$ ipython --no-banner

In [1]: import numpy as np

In [2]: from numpy import linalg as LA

In [3]: np.set_printoptions(precision=4, suppress=True, linewidth=140, sign=" ")

In [4]: W0 = np.load("out7.npy")

In [5]: W0
Out[5]: 
array([[ 2.946 ,  2.9275,  2.0219,  2.9487,  1.0428, -0.0819],
       [ 2.9955,  2.9711,  2.0824,  3.0183,  1.0111,  0.0448],
       [ 3.0029,  2.9631,  1.9976,  3.0139,  0.9956, -0.005 ],
       [ 3.089 ,  3.0676,  2.9377, -3.071 ,  2.9649,  2.9227],
       [ 3.0137,  2.9864,  2.7774, -2.9269,  3.082 ,  3.0035],
       [ 3.0361,  2.949 ,  3.0322, -3.0559,  2.9986,  3.0113],
       [-1.925 ,  3.0591,  0.9558,  1.9867, -2.9464,  1.9972],
       [-1.9316,  2.9522,  1.0086,  1.9419, -3.0173,  1.9568],
       [-2.0134,  2.9908,  0.9671,  1.983 , -2.9636,  2.0262]])

In [6]: x = np.array([-4, 5, -9, -6, -2, 9])

In [7]: h1 = np.maximum(W0 @ x, 0)

In [8]: print(W0 * (h1 > 1e-9)[:, None])
[[ 0.      0.      0.      0.      0.     -0.    ]
 [ 0.      0.      0.      0.      0.      0.    ]
 [ 0.      0.      0.      0.      0.     -0.    ]
 [ 3.089   3.0676  2.9377 -3.071   2.9649  2.9227]
 [ 3.0137  2.9864  2.7774 -2.9269  3.082   3.0035]
 [ 3.0361  2.949   3.0322 -3.0559  2.9986  3.0113]
 [-1.925   3.0591  0.9558  1.9867 -2.9464  1.9972]
 [-1.9316  2.9522  1.0086  1.9419 -3.0173  1.9568]
 [-2.0134  2.9908  0.9671  1.983  -2.9636  2.0262]]

In [9]: print(h1)
[  0.       0.       0.      15.3432  16.3095  14.7507  26.3407  25.4044  26.5687]

In [10]: np.maximum(W0 @ x, 0) - np.maximum(-W0 @ x, 0)
Out[10]: array([-35.8585, -35.5969, -35.2941,  15.3432,  16.3095,  14.7507,  26.3407,  25.4044,  26.5687])

In [11]: print(W0.T @ h1)
[-11.9387 374.3127 211.5927  14.4177 -93.0136 294.4004]

In [12]: rng = np.random.default_rng(50844)

In [13]: z = rng.permutation(6)

In [14]: A2 = W0[:, z] * rng.choice([-1, 1], 6)

In [15]: A2
Out[15]: 
array([[ 2.9487,  2.9275,  0.0819, -2.0219, -1.0428,  2.946 ],
       [ 3.0183,  2.9711, -0.0448, -2.0824, -1.0111,  2.9955],
       [ 3.0139,  2.9631,  0.005 , -1.9976, -0.9956,  3.0029],
       [-3.071 ,  3.0676, -2.9227, -2.9377, -2.9649,  3.089 ],
       [-2.9269,  2.9864, -3.0035, -2.7774, -3.082 ,  3.0137],
       [-3.0559,  2.949 , -3.0113, -3.0322, -2.9986,  3.0361],
       [ 1.9867,  3.0591, -1.9972, -0.9558,  2.9464, -1.925 ],
       [ 1.9419,  2.9522, -1.9568, -1.0086,  3.0173, -1.9316],
       [ 1.983 ,  2.9908, -2.0262, -0.9671,  2.9636, -2.0134]])

In [16]: left, _, Vh = LA.svd(W0.T @ A2)

In [17]: z
Out[17]: array([ 3,  1,  5,  2,  4,  0])

In [18]: J = np.load("layer16.npy")

In [19]: print(J)
[[ 2  4  0  2]
 [ 4  4  2  5]
 [ 0  2  6  3]
 [ 2  5  3  2]]

In [20]: print(np.round(LA.det(2 * J), 4), round(LA.det(J), 4))
1344.0 84.0

In [21]: np.einsum("ij,ji->", J, J)
Out[21]: np.int64(176)

In [22]: print(round(float(LA.det(J[::-1])), 4))
84.0
